>>> import numpy as np
>>> from numpy import linalg as LA
>>> np.set_printoptions(precision=2, suppress=True, linewidth=160, floatmode="fixed")
>>> Z = np.array([[2, 3, 1, 0], [1, 1, 0, 3]])
>>> rng = np.random.default_rng(9731)
>>> A = rng.normal(size=(20, 2)) @ Z + np.array([2, 1, 3, 1])
>>> print(A)
[[ 1.02 -0.17  2.80 -0.74]
 [ 5.02  5.89  4.87 -1.16]
 [-0.67 -3.48  1.19  3.83]
 [ 2.97  2.17  3.21  2.66]
 [ 2.43  2.00  3.56 -1.07]
 [-0.02 -1.61  2.41 -1.51]
 [-0.82 -2.99  1.83 -0.42]
 [ 4.25  3.95  3.70  3.55]
 [ 2.46  1.18  2.72  4.04]
 [ 3.26  2.51  3.25  3.28]
 [ 2.13  1.36  3.22  0.08]
 [ 0.71 -0.60  2.69 -1.02]
 [ 5.13  5.04  3.90  4.97]
 [ 4.32  4.51  4.19  0.85]
 [ 3.40  1.77  2.37  9.00]
 [ 2.94  2.49  3.55  0.52]
 [ 3.71  3.83  4.11 -0.55]
 [ 6.19  6.50  4.31  5.72]
 [ 2.10  0.93  2.83  2.33]
 [ 3.00  2.38  3.39  1.67]]
>>> print(np.round(LA.norm(A, 2) / LA.norm(A), 2))
0.89
>>> Uu, sigma, VT = LA.svd(A)
>>> print(sigma.round(2) + 0)
[26.03 11.41  7.21  0.00]
>>> B = Uu[:, :3] @ np.diag(sigma[:3]) @ VT[:3]
>>> print(B)
[[ 1.02 -0.17  2.80 -0.74]
 [ 5.02  5.89  4.87 -1.16]
 [-0.67 -3.48  1.19  3.83]
 [ 2.97  2.17  3.21  2.66]
 [ 2.43  2.00  3.56 -1.07]
 [-0.02 -1.61  2.41 -1.51]
 [-0.82 -2.99  1.83 -0.42]
 [ 4.25  3.95  3.70  3.55]
 [ 2.46  1.18  2.72  4.04]
 [ 3.26  2.51  3.25  3.28]
 [ 2.13  1.36  3.22  0.08]
 [ 0.71 -0.60  2.69 -1.02]
 [ 5.13  5.04  3.90  4.97]
 [ 4.32  4.51  4.19  0.85]
 [ 3.40  1.77  2.37  9.00]
 [ 2.94  2.49  3.55  0.52]
 [ 3.71  3.83  4.11 -0.55]
 [ 6.19  6.50  4.31  5.72]
 [ 2.10  0.93  2.83  2.33]
 [ 3.00  2.38  3.39  1.67]]
>>> print(LA.matrix_rank(B))
3
>>> x0 = np.array([3, 6, 1, 4])
>>> print((A @ x0).argmax())
17
>>> print(np.sign((A @ x0).round(6)))
[ 1.00  1.00 -1.00  1.00  1.00 -1.00 -1.00  1.00  1.00  1.00  1.00 -1.00  1.00  1.00  1.00  1.00  1.00  1.00  1.00  1.00]
>>> Uu, sigma, VT = LA.svd(A)
>>> vecs = VT[:(sigma > 1e-8).sum()]
>>> x0 = A[9] + -1 * A[2] + rng.integers(2) * np.eye(4)[2]
>>> print(x0)
[ 3.93  5.99  2.06 -0.55]
>>> print(np.round(LA.norm(x0 - vecs.T @ vecs @ x0), 2))
0.0
>>> print(np.diag(vecs.T @ vecs))
[0.33 0.82 0.87 0.98]
>>> print(vecs.T @ vecs)
[[ 0.33  0.35  0.30  0.11]
 [ 0.35  0.82 -0.15 -0.06]
 [ 0.30 -0.15  0.87 -0.05]
 [ 0.11 -0.06 -0.05  0.98]]
>>> F = np.load("w.npy")
>>> print(F)
[[16  0  7]
 [ 3  4  4]
 [16  0  7]
 [11  2  0]
 [24  0  3]
 [11  2  0]
 [ 8  0 11]
 [19  0  0]
 [16  0  7]
 [21  0 14]
 [13  0 18]
 [ 8  0 11]
 [21  0 14]
 [13  0 18]
 [13  0 18]
 [29  0 10]
 [ 8  0 11]
 [19  0  0]
 [ 8  0 11]
 [11  2  0]
 [11  2  0]
 [ 3  4  4]]
>>> Xs = F - F.mean(axis=0)
>>> Uu, sigma, VT = LA.svd(Xs, full_matrices=False)
>>> print(np.abs(VT[0]).argmax())
0
>>> print((np.sign(Uu[:, 0]) == np.sign(Uu[0, 0])).astype(int))
[1 0 1 0 1 0 0 1 1 1 1 0 1 1 1 1 0 1 0 0 0 0]
>>> print(np.abs(VT[-1]))
[0.11 0.99 0.10]
>>> print(sigma)
[31.08 28.58  3.89]
>>> print(np.abs(Uu[:, 0]).argmax())
15
>>> Z = F[[19, 18]].astype(float)
>>> for _ in range(5):
...     idx = LA.norm(F[:, None] - Z, axis=-1).argmin(axis=1)
...     Z = np.array([F[idx == j].mean(axis=0) for j in range(2)])
... 
>>> print(idx)
[0 0 0 0 0 0 1 0 0 1 1 1 1 1 1 0 1 0 1 0 0 0]
>>> print(Z)
[[14.54  1.23  3.23]
 [12.56  0.00 14.00]]
>>> print(Z[1] - Z[0])
[-1.98 -1.23 10.77]
>>> J = np.loadtxt("block7.csv", delimiter=",")
>>> print(J)
[[ 10.17   8.90   6.26  15.35]
 [ -4.48   3.41  -7.22 -10.92]
 [ -4.82   3.19  -7.10 -11.31]
 [ -9.72   1.03 -10.08 -19.33]
 [  1.25   3.59   7.27   3.97]
 [ -3.85   1.77   2.12  -5.41]
 [  6.74   7.79   2.30   8.81]
 [ -2.02   5.68 -11.22  -9.63]
 [  3.11   6.62  -1.96   1.83]
 [  4.59   6.46   2.75   6.17]
 [ 11.73   9.13   9.31  18.96]
 [  1.84   5.35   0.59   1.41]
 [  8.42   6.43  13.15  16.47]
 [  9.48   9.98  -0.64  10.98]
 [-11.54   0.28 -11.39 -22.41]
 [ -3.85   2.79  -2.63  -7.78]
 [  9.15   7.74   8.95  15.34]
 [ -5.20   2.84  -6.45 -11.50]
 [ -6.61   1.30  -3.02 -11.66]
 [-13.64  -0.08 -15.33 -27.18]
 [ -2.19   1.58   7.46  -0.52]
 [-12.21  -0.17 -11.09 -23.16]
 [  0.89   6.49  -7.26  -3.78]
 [  0.56   6.92 -10.12  -5.64]
 [ -3.61   3.82  -6.78  -9.53]
 [ 12.07   7.86  16.15  22.84]
 [  3.32   6.35  -0.08   3.06]
 [  4.28   5.82   4.92   6.84]
 [  6.51   7.67   2.24   8.47]]
>>> Uu, sigma, VT = LA.svd(J)
>>> vecs = VT[:(sigma > 1e-8).sum()]
>>> x0 = J[6] + 2 * J[15] + rng.integers(2) * np.eye(4)[0]
>>> print(x0)
[-0.96 13.37 -2.96 -6.75]
>>> print(np.allclose(vecs.T @ vecs @ x0, x0))
True
>>> print(LA.matrix_rank(np.vstack([J, x0])))
3
>>> print(np.diag(vecs.T @ vecs))
[0.36 0.97 0.95 0.72]
>>> d = LA.norm(J[:, None] - J[None], axis=-1)
>>> print((d + 1e9 * np.eye(29)).round(6).argmin(axis=1))
[16  2  1 14 27 15 28 23 26 27 16 26 16  6 21 24  0  2 17 21  4 14 23 22  1 10  8  9  6]
>>> print(d.shape)
(29, 29)
>>> print(np.unravel_index(d.round(6).argmax(), d.shape))
(np.int64(19), np.int64(25))
>>> print(d[12].round(6).argsort(kind="stable")[:4])
[12 16 10  0]
>>> print(d.mean(axis=1).argmax())
19
>>> print(LA.matrix_rank(d ** 2))
4
>>> print(LA.matrix_rank(J, rtol=0.1))
3
>>> rank = LA.matrix_rank(J)
>>> print(rank)
3
>>> ns = LA.svd(J)[2][rank:].T
>>> print(ns.shape)
(4, 1)
>>> print([int(LA.matrix_rank(np.delete(J, i, axis=0))) for i in range(29)])
[3, 3, 3, 3, 3, 3, 3, 3, 3, 3, 3, 3, 3, 3, 3, 3, 3, 3, 3, 3, 3, 3, 3, 3, 3, 3, 3, 3, 3]
>>> print([int(LA.matrix_rank(J[:i])) for i in range(1, len(J) + 1)])
[1, 2, 3, 3, 3, 3, 3, 3, 3, 3, 3, 3, 3, 3, 3, 3, 3, 3, 3, 3, 3, 3, 3, 3, 3, 3, 3, 3, 3]
>>> print(ns @ ns.T)
[[ 0.64 -0.13  0.18 -0.42]
 [-0.13  0.03 -0.04  0.08]
 [ 0.18 -0.04  0.05 -0.12]
 [-0.42  0.08 -0.12  0.28]]
>>> W0 = np.load("out5.npy")
>>> print(W0)
[[0 2 0 0]
 [0 0 0 3]
 [0 0 3 0]
 [3 0 0 0]]
>>> print((LA.matrix_power((W0 != 0) + (W0.T != 0) + np.eye(4), 4) > 0).astype(int))
[[1 1 0 1]
 [1 1 0 1]
 [0 0 1 0]
 [1 1 0 1]]
